% ipython --no-banner

In [1]: import numpy as np

In [2]: np.set_printoptions(precision=2, suppress=True, linewidth=120)

In [3]: J = np.loadtxt("sample12.csv", delimiter=",")

In [4]: J
Out[4]: 
array([[ 1.,  1., -1., -1., -1., -1.,  1.,  1.],
       [ 1.,  1.,  1.,  1.,  1.,  1.,  1.,  1.],
       [ 1., -1.,  1., -1., -1.,  1., -1.,  1.],
       [ 1., -1., -1.,  1.,  1., -1., -1.,  1.],
       [ 1., -1., -1.,  1., -1.,  1.,  1., -1.]])

In [5]: x = np.array([2, -2, 1, -1, 1, -1, -2, -2])

In [6]: J @ np.eye(8)[3]
Out[6]: array([-1.,  1., -1.,  1.,  1.])

In [7]: np.linalg.norm(J @ x) <= np.linalg.norm(J, 2) * np.linalg.norm(x) + 1e-9
Out[7]: np.True_

In [8]: (J * x).sum(axis=1)
Out[8]: array([-4., -4.,  4.,  4.,  0.])

In [9]: J @ np.ones(8)
Out[9]: array([0., 8., 0., 0., 0.])

In [10]: J @ x
Out[10]: array([-4., -4.,  4.,  4.,  0.])

In [11]: (J @ x).argmax()
Out[11]: np.int64(2)

In [12]: np.sign((J @ x).round(6))
Out[12]: array([-1., -1.,  1.,  1.,  0.])

In [13]: rng = np.random.default_rng(64)

In [14]: other = J + rng.integers(-2, 3, (5, 1)) @ rng.integers(-2, 3, (1, 8))

In [15]: other
Out[15]: 
array([[ 1.,  1., -1., -1., -1., -1.,  1.,  1.],
       [-3., -3., -1.,  1.,  5.,  5., -3.,  1.],
       [-3., -5., -1., -1.,  3.,  5., -5.,  1.],
       [ 1., -1., -1.,  1.,  1., -1., -1.,  1.],
       [ 3.,  1.,  0.,  1., -3., -1.,  3., -1.]])

In [16]: np.round(np.linalg.svd(other - J, compute_uv=False), 2) + 0
Out[16]: array([13.75,  0.  ,  0.  ,  0.  ,  0.  ])

In [17]: M = np.loadtxt("dump.csv", delimiter=",")

In [18]: M
Out[18]: 
array([[-1.96, -1.89,  0.96,  0.  , -1.03,  2.02],
       [-1.94, -2.02,  1.02,  0.04, -0.98,  1.98],
       [-1.98, -2.08,  1.07, -0.02, -0.99,  2.03],
       [-2.04, -1.99,  1.01,  0.  , -1.02,  2.01],
       [-2.03, -2.05,  0.98,  0.  , -0.98,  2.05],
       [-1.98, -1.99,  0.95, -0.02, -1.03,  1.98],
       [-2.08, -2.  ,  1.01,  0.03, -1.01,  2.09],
       [-2.03, -1.93,  1.04,  0.04, -1.09,  2.  ],
       [-2.05, -2.03,  1.12, -0.08, -1.1 ,  2.04],
       [-1.95, -2.03,  1.09,  0.06, -0.94,  2.01],
       [-1.97, -1.95,  0.97,  0.13, -0.98,  1.95],
       [ 2.02,  3.  ,  1.06,  3.  , -2.98, -0.98],
       [ 1.99,  2.9 ,  0.95,  3.02, -3.04, -1.11],
       [ 1.97,  3.06,  1.02,  3.03, -3.02, -1.09],
       [ 2.05,  2.96,  0.91,  3.02, -3.1 , -1.08],
       [ 1.95,  3.01,  1.02,  2.96, -3.02, -0.95],
       [ 2.05,  3.01,  1.02,  3.06, -2.98, -0.96],
       [ 1.97,  3.02,  0.93,  3.  , -2.93, -0.97],
       [ 1.97,  3.09,  1.03,  2.94, -3.02, -1.05],
       [ 1.99,  3.08,  0.93,  3.01, -2.89, -1.  ],
       [ 1.95,  2.97,  1.02,  3.01, -3.03, -1.01],
       [ 1.96,  3.08,  1.05,  2.97, -3.06, -1.04],
       [-2.9 ,  1.94, -1.  ,  1.95,  1.04, -1.06],
       [-3.06,  1.99, -1.02,  1.98,  1.07, -0.91],
       [-2.9 ,  2.  , -1.  ,  1.96,  1.03, -1.04],
       [-2.91,  1.99, -0.87,  1.92,  0.96, -0.96],
       [-3.06,  1.94, -0.96,  2.03,  0.91, -1.  ],
       [-2.98,  2.07, -0.94,  2.  ,  1.03, -0.95],
       [-3.  ,  1.92, -0.99,  2.02,  1.05, -1.03],
       [-3.04,  2.  , -0.99,  1.98,  1.07, -0.97],
       [-3.  ,  2.03, -1.03,  1.94,  0.98, -0.97],
       [-3.  ,  2.03, -1.05,  1.93,  0.9 , -1.08],
       [-2.92,  1.92, -1.01,  1.94,  1.  , -1.05]])

In [19]: other = J[0, 0] * J[1:] - np.outer(J[1:, 0], J[0])

In [20]: other
Out[20]: 
array([[ 0.,  0.,  2.,  2.,  2.,  2.,  0.,  0.],
       [ 0., -2.,  2.,  0.,  0.,  2., -2.,  0.],
       [ 0., -2.,  0.,  2.,  2.,  0., -2.,  0.],
       [ 0., -2.,  0.,  2.,  0.,  2.,  0., -2.]])

In [21]: J[:, 0] / J[0, 0]
Out[21]: array([1., 1., 1., 1., 1.])

In [22]: other.reshape(2, -1)
Out[22]: 
array([[ 0.,  0.,  2.,  2.,  2.,  2.,  0.,  0.,  0., -2.,  2.,  0.,  0.,  2., -2.,  0.],
       [ 0., -2.,  0.,  2.,  2.,  0., -2.,  0.,  0., -2.,  0.,  2.,  0.,  2.,  0., -2.]])

In [23]: T = other.reshape(4, 2, -1)

In [24]: np.swapaxes(T, 1, 2)[1]
Out[24]: 
array([[ 0.,  0.],
       [-2.,  2.],
       [ 2., -2.],
       [ 0.,  0.]])

In [25]: np.einsum("ihd,jhd->hij", T, T).shape
Out[25]: (2, 4, 4)

In [26]: np.einsum("ihd,ihd->ih", T, T)
Out[26]: 
array([[8., 8.],
       [8., 8.],
       [8., 8.],
       [8., 8.]])

In [27]: T[:, 0]
Out[27]: 
array([[ 0.,  0.,  2.,  2.],
       [ 0., -2.,  2.,  0.],
       [ 0., -2.,  0.,  2.],
       [ 0., -2.,  0.,  2.]])

In [28]: other = np.c_[M[:, :2] @ np.array([[1, -3], [2, 1]]), np.array([2, 2, 1, 0, 2, 0, 1, 0, 1, 2, 0, 1, 1, 1, 2, 2, 0, 1, 2, 0, 0, 2, 0, 0, 2, 1, 2, 2, 2, 2, 0, 1, 2])]

In [29]: other
Out[29]: 
array([[-5.74,  3.99,  2.  ],
       [-5.98,  3.8 ,  2.  ],
       [-6.14,  3.86,  1.  ],
       [-6.02,  4.13,  0.  ],
       [-6.13,  4.04,  2.  ],
       [-5.96,  3.95,  0.  ],
       [-6.08,  4.24,  1.  ],
       [-5.89,  4.16,  0.  ],
       [-6.11,  4.12,  1.  ],
       [-6.01,  3.82,  2.  ],
       [-5.87,  3.96,  0.  ],
       [ 8.02, -3.06,  1.  ],
       [ 7.79, -3.07,  1.  ],
       [ 8.09, -2.85,  1.  ],
       [ 7.97, -3.19,  2.  ],
       [ 7.97, -2.84,  2.  ],
       [ 8.07, -3.14,  0.  ],
       [ 8.01, -2.89,  1.  ],
       [ 8.15, -2.82,  2.  ],
       [ 8.15, -2.89,  0.  ],
       [ 7.89, -2.88,  0.  ],
       [ 8.12, -2.8 ,  2.  ],
       [ 0.98, 10.64,  0.  ],
       [ 0.92, 11.17,  0.  ],
       [ 1.1 , 10.7 ,  2.  ],
       [ 1.07, 10.72,  1.  ],
       [ 0.82, 11.12,  2.  ],
       [ 1.16, 11.01,  2.  ],
       [ 0.84, 10.92,  2.  ],
       [ 0.96, 11.12,  2.  ],
       [ 1.06, 11.03,  0.  ],
       [ 1.06, 11.03,  1.  ],
       [ 0.92, 10.68,  2.  ]])

In [30]: np.linalg.matrix_rank(np.c_[M, other])
Out[30]: np.int64(7)

In [31]: np.round(np.linalg.lstsq(M, other[:, 0])[0], 2) + 0
Out[31]: array([1., 2., 0., 0., 0., 0.])

In [32]: np.linalg.norm(np.linalg.qr(M)[0].T @ other, axis=0) ** 2 / ((other ** 2).sum(axis=0) + 1e-12)
Out[32]: array([1.  , 1.  , 0.66])

In [33]: x = np.array([1, 0, 1])

In [34]: y = other @ x

In [35]: np.round(np.linalg.lstsq(other, y)[0], 2) + 0
Out[35]: array([1., 0., 1.])

In [36]: y = y + 0.02 * rng.normal(size=33)

In [37]: y
Out[37]: 
array([-3.74, -3.99, -5.15, -6.01, -4.15, -5.99, -5.09, -5.91, -5.09, -4.01, -5.85,  9.03,  8.78,  9.07,  9.96,  9.99,
        8.08,  9.01, 10.16,  8.15,  7.87, 10.16,  0.99,  0.9 ,  3.06,  2.09,  2.82,  3.17,  2.87,  3.01,  1.06,  2.09,
        2.92])

In [38]: b, *_ = np.linalg.lstsq(other, y)

In [39]: b.round()
Out[39]: array([1., 0., 1.])

In [40]: round(float(np.linalg.norm(y - other @ b)), 2)
Out[40]: 0.11

In [41]: mat = np.load("case0.npy")

In [42]: mat
Out[42]: 
array([[ 8.  , -1.76,  0.67, -0.63,  0.35,  2.46,  7.35,  0.46,  6.46],
       [ 8.  ,  2.45,  0.6 ,  5.56,  0.19,  4.52,  7.19,  2.52,  8.52],
       [ 8.  ,  2.25,  1.76,  7.03,  2.53,  5.01,  9.53,  3.01,  9.01],
       [ 8.  ,  4.91,  2.63, 12.31,  4.26,  6.77, 11.26,  4.77, 10.77],
       [ 8.  , -0.9 ,  0.22, -0.03, -0.57,  2.66,  6.43,  0.66,  6.66],
       [ 8.  ,  1.31, -0.13,  2.77, -1.27,  3.59,  5.73,  1.59,  7.59],
       [ 8.  , -0.67,  1.04,  1.55,  1.07,  3.18,  8.07,  1.18,  7.18],
       [ 8.  ,  1.27,  2.22,  6.24,  3.44,  4.75, 10.44,  2.75,  8.75],
       [ 8.  ,  1.27,  1.31,  4.88,  1.63,  4.29,  8.63,  2.29,  8.29],
       [ 8.  , -3.88,  1.36, -2.78,  1.73,  1.74,  8.73, -0.26,  5.74],
       [ 8.  ,  2.42,  0.5 ,  5.38, -0.01,  4.46,  6.99,  2.46,  8.46],
       [ 8.  , -1.04,  0.68,  0.47,  0.36,  2.82,  7.36,  0.82,  6.82],
       [ 8.  ,  0.13,  0.76,  2.34,  0.53,  3.45,  7.53,  1.45,  7.45],
       [ 8.  , -1.97, -0.07, -2.07, -1.14,  1.98,  5.86, -0.02,  5.98],
       [ 8.  , -1.01,  1.82,  2.21,  2.65,  3.4 ,  9.65,  1.4 ,  7.4 ],
       [ 8.  , -1.21,  1.55,  1.5 ,  2.09,  3.17,  9.09,  1.17,  7.17],
       [ 8.  ,  2.1 ,  1.51,  6.42,  2.03,  4.81,  9.03,  2.81,  8.81],
       [ 8.  ,  0.9 ,  1.29,  4.27,  1.57,  4.09,  8.57,  2.09,  8.09]])

In [43]: other = mat / np.sqrt((mat ** 2).mean(axis=1, keepdims=True))

In [44]: np.linalg.norm(other, axis=1)
Out[44]: array([3., 3., 3., 3., 3., 3., 3., 3., 3., 3., 3., 3., 3., 3., 3., 3., 3., 3.])

In [45]: np.linalg.matrix_rank(other) == np.linalg.matrix_rank(mat)
Out[45]: np.True_

In [46]: other[7]
Out[46]: array([1.31, 0.21, 0.36, 1.02, 0.56, 0.78, 1.71, 0.45, 1.43])

In [47]: r = np.linalg.matrix_rank(mat)

In [48]: r
Out[48]: np.int64(6)

In [49]: ns = np.linalg.svd(mat)[2][r:].T

In [50]: np.allclose(mat @ ns, 0)
Out[50]: True

In [51]: [int(np.linalg.matrix_rank(np.delete(mat, i, axis=0))) for i in range(18)]
Out[51]: [6, 6, 6, 6, 6, 6, 6, 6, 6, 6, 6, 6, 6, 6, 6, 6, 6, 6]

In [52]: ns.shape
Out[52]: (9, 3)

In [53]: [int(np.linalg.matrix_rank(mat[:, :j + 1])) for j in range(9)]
Out[53]: [1, 2, 3, 4, 5, 6, 6, 6, 6]

In [54]: np.linalg.matrix_rank(mat.T @ mat), np.linalg.matrix_rank(mat @ mat.T)
Out[54]: (np.int64(6), np.int64(6))

In [55]: round(np.linalg.norm(M, 2) / np.linalg.norm(M), 2)
Out[55]: np.float64(0.74)

In [56]: [round(float(x), 2) for x in np.linalg.svd(M, compute_uv=False)[:3]]
Out[56]: [20.1, 14.48, 11.07]

In [57]: left, sig, Vt = np.linalg.svd(mat)

In [58]: V = Vt[:(sig > 1e-8).sum()]

In [59]: x = mat[0] + -1 * mat[17] + rng.integers(2) * np.eye(9)[6]

In [60]: x
Out[60]: array([ 0.  , -2.66, -0.62, -4.9 , -1.22, -1.63, -0.22, -1.63, -1.63])

In [61]: np.linalg.matrix_rank(np.vstack([mat, x]))
Out[61]: np.int64(7)

In [62]: round(np.linalg.norm(x - V.T @ V @ x), 2)
Out[62]: np.float64(0.62)

In [63]: np.allclose(V.T @ V @ x, x)
Out[63]: False

In [64]: left, sig, Vt = np.linalg.svd(mat)

In [65]: np.argmax(sig[:-1] / (sig[1:] + 1e-6)) + 1
Out[65]: np.int64(6)

In [66]: other = left[:, :6] @ np.diag(sig[:6]) @ Vt[:6]

In [67]: np.linalg.matrix_rank(other)
Out[67]: np.int64(6)

In [68]: round(float(np.abs(mat - other).max()), 2)
Out[68]: 0.0

In [69]: np.round(np.linalg.norm(mat - other) / np.linalg.norm(mat), 2)
Out[69]: np.float64(0.0)

In [70]: E = np.loadtxt("test2.csv", delimiter=",")

In [71]: E
Out[71]: 
array([[ 0.,  0.,  0.,  0.,  0.,  0.,  9., -8.],
       [ 0.,  0.,  0.,  0.,  0.,  0.,  9.,  9.],
       [ 0.,  0.,  0.,  0.,  0.,  0.,  8.,  4.],
       [ 0.,  0.,  0.,  0.,  0.,  0.,  5.,  3.],
       [ 0.,  0.,  0.,  0.,  0.,  0.,  3., -7.],
       [ 0.,  0.,  0.,  0.,  0.,  0., -3., -3.],
       [ 9.,  9.,  8.,  5.,  3., -3.,  0.,  0.],
       [-8.,  9.,  4.,  3., -7., -3.,  0.,  0.]])

In [72]: def softmax(z):
    ...:     e = np.exp(z - z.max(axis=-1, keepdims=True))
    ...:     return e / e.sum(axis=-1, keepdims=True)
    ...: 

In [73]: softmax(E[5])
Out[73]: array([0.16, 0.16, 0.16, 0.16, 0.16, 0.16, 0.01, 0.01])

In [74]: softmax(E[5] + 4)
Out[74]: array([0.16, 0.16, 0.16, 0.16, 0.16, 0.16, 0.01, 0.01])

In [75]: S = E @ E.T / np.sqrt(8)

In [76]: np.round(softmax(S + np.triu(np.full(S.shape, -np.inf), 1)), 2) + 0
Out[76]: 
array([[1.  , 0.  , 0.  , 0.  , 0.  , 0.  , 0.  , 0.  ],
       [0.  , 1.  , 0.  , 0.  , 0.  , 0.  , 0.  , 0.  ],
       [0.  , 1.  , 0.  , 0.  , 0.  , 0.  , 0.  , 0.  ],
       [0.  , 1.  , 0.  , 0.  , 0.  , 0.  , 0.  , 0.  ],
       [1.  , 0.  , 0.  , 0.  , 0.  , 0.  , 0.  , 0.  ],
       [0.  , 0.  , 0.  , 0.  , 0.11, 0.89, 0.  , 0.  ],
       [0.  , 0.  , 0.  , 0.  , 0.  , 0.  , 1.  , 0.  ],
       [0.  , 0.  , 0.  , 0.  , 0.  , 0.  , 0.  , 1.  ]])

In [77]: np.round(softmax(S)[5] @ E, 2) + 0
Out[77]: array([ 0.  ,  0.03,  0.02,  0.01, -0.01, -0.01, -2.34, -3.42])

In [78]: r = np.linalg.matrix_rank(E)

In [79]: r
Out[79]: np.int64(4)

In [80]: ns = np.linalg.svd(E)[2][r:].T

In [81]: ns.shape
Out[81]: (8, 4)

In [82]: np.round(ns @ ns.T, 2) + 0
Out[82]: 
array([[ 0.29,  0.02, -0.15, -0.07, -0.42, -0.01,  0.  ,  0.  ],
       [ 0.02,  0.44, -0.36, -0.24,  0.16,  0.19,  0.  ,  0.  ],
       [-0.15, -0.36,  0.73, -0.18,  0.  ,  0.12,  0.  ,  0.  ],
       [-0.07, -0.24, -0.18,  0.89,  0.02,  0.08,  0.  ,  0.  ],
       [-0.42,  0.16,  0.  ,  0.02,  0.71, -0.05,  0.  ,  0.  ],
       [-0.01,  0.19,  0.12,  0.08, -0.05,  0.94,  0.  ,  0.  ],
       [ 0.  ,  0.  ,  0.  ,  0.  ,  0.  ,  0.  ,  0.  ,  0.  ],
       [ 0.  ,  0.  ,  0.  ,  0.  ,  0.  ,  0.  ,  0.  ,  0.  ]])

In [83]: [int(np.linalg.matrix_rank(E[:i])) for i in range(1, len(E) + 1)]
Out[83]: [1, 2, 2, 2, 2, 2, 3, 4]
